% python3 -q
>>> import numpy as np
>>> from numpy import linalg as LA
>>> np.set_printoptions(precision=2, suppress=True, linewidth=160, floatmode="fixed")
>>> rnd = lambda a: np.round(a, 2) + 0
>>> W0 = np.array([[-3, -2, -1, 0, 1, 2, 3],
...     [4, 5, 6, 7, 8, 9, 10],
...     [11, 12, 13, 14, 15, 16, 17],
...     [18, 19, 20, 21, 22, 23, 24],
...     [25, 26, 27, 28, 29, 30, 31],
...     [32, 33, 34, 35, 36, 37, 38],
...     [39, 40, 41, 42, 43, 44, 45],
...     [46, 47, 48, 49, 50, 51, 52],
...     [53, 54, 55, 56, 57, 58, 59]])
>>> f, r1 = W0[3], W0[6]
>>> f @ r1
np.int64(6202)
>>> f @ f
np.int64(3115)
>>> pr = (f @ r1) / (f @ f) * f
>>> rnd(r1 - pr)
array([ 3.16,  2.17,  1.18,  0.19, -0.80, -1.79, -2.78])
>>> rnd(pr)
array([35.84, 37.83, 39.82, 41.81, 43.80, 45.79, 47.78])
>>> left, sigma, vt = LA.svd(W0, full_matrices=False)
>>> rnd(sigma)
array([264.86,   8.60,   0.00,   0.00,   0.00,   0.00,   0.00])
>>> rnd(left.T @ left)
array([[1.00, 0.00, 0.00, 0.00, 0.00, 0.00, 0.00],
       [0.00, 1.00, 0.00, 0.00, 0.00, 0.00, 0.00],
       [0.00, 0.00, 1.00, 0.00, 0.00, 0.00, 0.00],
       [0.00, 0.00, 0.00, 1.00, 0.00, 0.00, 0.00],
       [0.00, 0.00, 0.00, 0.00, 1.00, 0.00, 0.00],
       [0.00, 0.00, 0.00, 0.00, 0.00, 1.00, 0.00],
       [0.00, 0.00, 0.00, 0.00, 0.00, 0.00, 1.00]])
>>> rnd(np.cumsum(sigma ** 2) / np.sum(sigma ** 2))
array([1.00, 1.00, 1.00, 1.00, 1.00, 1.00, 1.00])
>>> np.allclose(left * sigma @ vt, W0)
True
>>> np.abs(left[:, 0]).round(6).argmax()
np.int64(8)
>>> A = np.loadtxt("case18.csv", delimiter=",")
>>> A
array([[-1.00,  4.00, -5.00,  2.00],
       [ 0.00, -4.00,  4.00,  0.00],
       [ 0.00, -6.00,  6.00,  0.00],
       [-4.00, -2.00, -2.00,  5.00]])
>>> rnd(LA.det(A[::-1]))
np.float64(0.0)
>>> np.einsum("ii->", A)
np.float64(6.0)
>>> rnd(LA.det(2 * A)), rnd(LA.det(A))
(np.float64(0.0), np.float64(0.0))
>>> np.kron(np.eye(2, dtype=int), A)
array([[-1.00,  4.00, -5.00,  2.00, -0.00,  0.00, -0.00,  0.00],
       [ 0.00, -4.00,  4.00,  0.00,  0.00, -0.00,  0.00,  0.00],
       [ 0.00, -6.00,  6.00,  0.00,  0.00, -0.00,  0.00,  0.00],
       [-4.00, -2.00, -2.00,  5.00, -0.00, -0.00, -0.00,  0.00],
       [-0.00,  0.00, -0.00,  0.00, -1.00,  4.00, -5.00,  2.00],
       [ 0.00, -0.00,  0.00,  0.00,  0.00, -4.00,  4.00,  0.00],
       [ 0.00, -0.00,  0.00,  0.00,  0.00, -6.00,  6.00,  0.00],
       [-0.00, -0.00, -0.00,  0.00, -4.00, -2.00, -2.00,  5.00]])
>>> rnd(LA.det(A.T))
np.float64(0.0)
>>> rnd(LA.eigvals(A))
array([1.00, 3.00, 2.00, 0.00])
>>> x0 = np.array([1, -1, 1, -2])
>>> a = np.maximum(A @ x0, 0)
>>> A.T @ a
array([   0.00, -104.00,  104.00,    0.00])
>>> np.maximum(A @ (3 * x0), 0)
array([ 0.00, 24.00, 36.00,  0.00])
>>> F = np.loadtxt("w.csv", delimiter=",")
>>> F
array([[ 0.00,  2.00,  2.00,  4.00,  2.00, -2.00,  1.00, -2.00, -2.00,  1.00],
       [ 0.00,  0.00,  1.00,  4.00,  2.00, -1.00, -1.00,  2.00,  1.00, -1.00],
       [-2.00,  0.00,  1.00,  4.00,  2.00, -2.00,  0.00,  1.00,  2.00, -1.00],
       [-2.00,  2.00, -1.00,  4.00,  2.00,  2.00,  2.00,  2.00,  2.00,  2.00],
       [ 1.00, -1.00, -2.00, -2.00, -1.00,  0.00,  1.00,  2.00,  0.00,  1.00],
       [-2.00,  1.00,  1.00,  2.00,  1.00,  2.00,  2.00, -2.00, -1.00,  2.00],
       [ 2.00, -1.00,  0.00, -2.00, -1.00,  2.00,  0.00, -1.00,  1.00,  0.00],
       [ 2.00, -1.00, -1.00, -4.00, -2.00,  0.00,  0.00,  2.00, -2.00, -1.00],
       [ 1.00,  2.00,  2.00,  0.00,  0.00,  1.00, -1.00, -2.00,  0.00,  1.00],
       [ 2.00,  1.00, -1.00,  0.00,  0.00,  1.00,  0.00, -2.00, -2.00,  0.00],
       [ 1.00, -1.00, -1.00,  0.00,  0.00, -1.00, -1.00, -2.00,  2.00, -1.00],
       [ 0.00, -2.00, -1.00, -2.00, -1.00, -1.00,  2.00,  2.00, -1.00,  2.00]])
>>> left, sigma, vt = LA.svd(F)
>>> vecs = vt[:(sigma > 1e-8).sum()]
>>> rng = np.random.default_rng(56)
>>> x0 = F[3] + 4 * F[2] + rng.integers(2) * np.eye(10)[1]
>>> x0
array([-10.00,   2.00,   3.00,  20.00,  10.00,  -6.00,   2.00,   6.00,  10.00,  -2.00])
>>> LA.matrix_rank(np.vstack([F, x0]))
np.int64(9)
>>> rnd(vecs.T @ vecs)
array([[1.00, 0.00, 0.00, 0.00, 0.00, 0.00, 0.00, 0.00, 0.00, 0.00],
       [0.00, 1.00, 0.00, 0.00, 0.00, 0.00, 0.00, 0.00, 0.00, 0.00],
       [0.00, 0.00, 1.00, 0.00, 0.00, 0.00, 0.00, 0.00, 0.00, 0.00],
       [0.00, 0.00, 0.00, 0.80, 0.40, 0.00, 0.00, 0.00, 0.00, 0.00],
       [0.00, 0.00, 0.00, 0.40, 0.20, 0.00, 0.00, 0.00, 0.00, 0.00],
       [0.00, 0.00, 0.00, 0.00, 0.00, 1.00, 0.00, 0.00, 0.00, 0.00],
       [0.00, 0.00, 0.00, 0.00, 0.00, 0.00, 1.00, 0.00, 0.00, 0.00],
       [0.00, 0.00, 0.00, 0.00, 0.00, 0.00, 0.00, 1.00, 0.00, 0.00],
       [0.00, 0.00, 0.00, 0.00, 0.00, 0.00, 0.00, 0.00, 1.00, 0.00],
       [0.00, 0.00, 0.00, 0.00, 0.00, 0.00, 0.00, 0.00, 0.00, 1.00]])
